$ python -q
>>> import numpy as np
>>> np.set_printoptions(suppress=True, linewidth=100)
>>> M = np.array([[-1.7, 0.3, -0.7, -0.6],
...     [-0.9, -0.9, -0.3, -0.9],
...     [-1.3, -1.1, 1.6, 0.3],
...     [-1.3, -0.3, -0.2, 1.0]])
>>> M[:, 2] *= 20
>>> M
array([[ -1.7,   0.3, -14. ,  -0.6],
       [ -0.9,  -0.9,  -6. ,  -0.9],
       [ -1.3,  -1.1,  32. ,   0.3],
       [ -1.3,  -0.3,  -4. ,   1. ]])
>>> x0 = np.array([2, 2, 0, 1])
>>> h1 = np.maximum(M @ x0, 0)
>>> M * (h1 > 1e-9)[:, None]
array([[-0.,  0., -0., -0.],
       [-0., -0., -0., -0.],
       [-0., -0.,  0.,  0.],
       [-0., -0., -0.,  0.]])
>>> np.maximum(M @ x0, 0) - np.maximum(-M @ x0, 0)
array([-3.4, -4.5, -4.5, -2.2])
>>> M.T @ h1
array([0., 0., 0., 0.])
>>> np.flatnonzero(h1 > 1e-9)
array([], dtype=int64)
>>> np.maximum(M @ (3 * x0), 0)
array([0., 0., 0., 0.])
>>> out = np.array([[5, -3], [-5, 0]])
>>> W2 = np.kron(out, M)
>>> round(float(np.linalg.norm(W2, 2)), 2), round(np.linalg.norm(out, 2) * np.linalg.norm(M, 2), 2)
(264.39, np.float64(264.39))
>>> W2.shape
(8, 8)
>>> W2.round(2)
array([[  -8.5,    1.5,  -70. ,   -3. ,    5.1,   -0.9,   42. ,    1.8],
       [  -4.5,   -4.5,  -30. ,   -4.5,    2.7,    2.7,   18. ,    2.7],
       [  -6.5,   -5.5,  160. ,    1.5,    3.9,    3.3,  -96. ,   -0.9],
       [  -6.5,   -1.5,  -20. ,    5. ,    3.9,    0.9,   12. ,   -3. ],
       [   8.5,   -1.5,   70. ,    3. ,   -0. ,    0. ,   -0. ,   -0. ],
       [   4.5,    4.5,   30. ,    4.5,   -0. ,   -0. ,   -0. ,   -0. ],
       [   6.5,    5.5, -160. ,   -1.5,   -0. ,   -0. ,    0. ,    0. ],
       [   6.5,    1.5,   20. ,   -5. ,   -0. ,   -0. ,   -0. ,    0. ]])
>>> out = np.array([[1, 0], [-1, -2]])
>>> W2 = np.array([[2, 1], [0, 0]])
>>> m1 = np.kron(out, W2)
>>> m1
array([[ 2,  1,  0,  0],
       [ 0,  0,  0,  0],
       [-2, -1, -4, -2],
       [ 0,  0,  0,  0]])
>>> blk = np.stack([m1, -2 * m1, m1[::-1]])
>>> (blk @ m1.T).shape
(3, 4, 4)
>>> np.linalg.matrix_rank(blk)
array([2, 2, 2])
>>> blk.sum(axis=0)
array([[-2, -1,  0,  0],
       [-2, -1, -4, -2],
       [ 2,  1,  4,  2],
       [ 2,  1,  0,  0]])
>>> blk.shape
(3, 4, 4)
>>> np.round(np.linalg.norm(blk, axis=(1, 2)), 2)
array([ 5.48, 10.95,  5.48])
>>> F = np.load("arr.npy")
>>> F
array([[ 1,  0,  0],
       [ 2,  3, -6],
       [ 1,  3, -6]])
>>> # rank 2
>>> np.round(np.linalg.det(F[::-1]), 2)
np.float64(0.0)
>>> np.round(np.linalg.eigvals(F).sum().real, 2)
np.float64(-2.0)
>>> np.round(np.linalg.eigvals(F), 2)
array([-3.,  0.,  1.])
>>> round(np.linalg.det(2 * F), 2), round(float(np.linalg.det(F)), 2)
(np.float64(0.0), 0.0)
>>> np.kron(np.eye(2, dtype=int), F)
array([[ 1,  0,  0,  0,  0,  0],
       [ 2,  3, -6,  0,  0,  0],
       [ 1,  3, -6,  0,  0,  0],
       [ 0,  0,  0,  1,  0,  0],
       [ 0,  0,  0,  2,  3, -6],
       [ 0,  0,  0,  1,  3, -6]])
>>> np.einsum("ii->", F)
np.int64(-2)
>>> np.poly(F)
array([ 1.,  2., -3.,  0.])
>>> [round(float(x), 2) for x in np.linalg.svd(F, compute_uv=False)[:3]]
[9.72, 1.19, 0.0]
>>> np.linalg.matrix_rank(F, rtol=0.1)
np.int64(2)
>>> data = np.load("x.npy")
>>> data
array([[-3,  0,  0,  0],
       [ 2,  1,  0,  0],
       [ 0,  0, -3,  0],
       [ 0,  0,  2,  1]])
>>> data @ data
array([[ 9,  0,  0,  0],
       [-4,  1,  0,  0],
       [ 0,  0,  9,  0],
       [ 0,  0, -4,  1]])
>>> (data != 0).astype(int)
array([[1, 0, 0, 0],
       [1, 1, 0, 0],
       [0, 0, 1, 0],
       [0, 0, 1, 1]])
>>> np.round(np.sort(np.linalg.eigvals(data).real), 2)
array([-3., -3.,  1.,  1.])
>>> (np.linalg.matrix_power((data != 0) + (data.T != 0) + np.eye(4), 4) > 0).astype(int)
array([[1, 1, 0, 0],
       [1, 1, 0, 0],
       [0, 0, 1, 1],
       [0, 0, 1, 1]])
>>> u = np.array([-5, -1, 3, 9])
>>> out = data + np.outer(u, np.eye(4)[2])
>>> np.round(np.linalg.det(out) / np.linalg.det(data), 2), round(1 + np.linalg.solve(data, u)[2], 2)
(np.float64(0.0), np.float64(0.0))
>>> w1 = np.array([[1, 1, 3, 2], [1, 0, 3, 2], [1, 1, 3, 0], [3, 0, 2, 0]])
>>> c = np.array([0, 0, 2, 1])
>>> hid = np.maximum(data @ w1 + c, 0)
>>> hid
array([[ 0,  0,  0,  0],
       [ 3,  2, 11,  7],
       [ 0,  0,  0,  1],
       [ 5,  2, 10,  1]])
>>> W2 = np.array([[1, 3, -2], [0, -2, -3], [0, 2, 3], [-2, 0, 0]])
>>> w1 @ W2
array([[-3,  7,  4],
       [-3,  9,  7],
       [ 1,  7,  4],
       [ 3, 13,  0]])
>>> (hid @ W2).round(6).argmax(axis=1)
array([0, 1, 1, 1])
>>> feats = np.load("sample5.npy")
>>> feats
array([[-2,  0,  2],
       [-1,  1,  4],
       [-4,  2,  4],
       [-5,  5,  1],
       [-2,  7,  3],
       [-5, 10,  3],
       [-8, 10,  0],
       [-7, 13,  0],
       [-6, 15,  2],
       [-8, 18,  3],
       [-7, 21,  2],
       [-7, 23,  5],
       [-4, 25,  2],
       [-5, 24, -1],
       [-3, 24, -2]])
>>> W2 = feats[[4, 7]].astype(float)
>>> for _ in range(7):
...     z = np.linalg.norm(feats[:, None] - W2, axis=-1).argmin(axis=1)
...     W2 = np.array([feats[z == j].mean(axis=0) for j in range(2)])
... 
>>> z
array([0, 0, 0, 0, 0, 0, 0, 1, 1, 1, 1, 1, 1, 1, 1])
>>> np.abs(W2[1] - W2[0]).argmax()
np.int64(1)
>>> W2.round(2)
array([[-3.86,  5.  ,  2.43],
       [-5.88, 20.38,  1.38]])
>>> x0 = np.array([3, 5, 5])
>>> np.linalg.norm(feats @ x0) <= np.linalg.norm(feats, 2) * np.linalg.norm(x0) + 1e-9
np.True_
>>> feats @ (2 * x0)
array([  8,  44,  36,  30,  88, 100,  52,  88, 134, 162, 188, 238, 246, 200, 202])
>>> (feats @ x0).argmax()
np.int64(12)
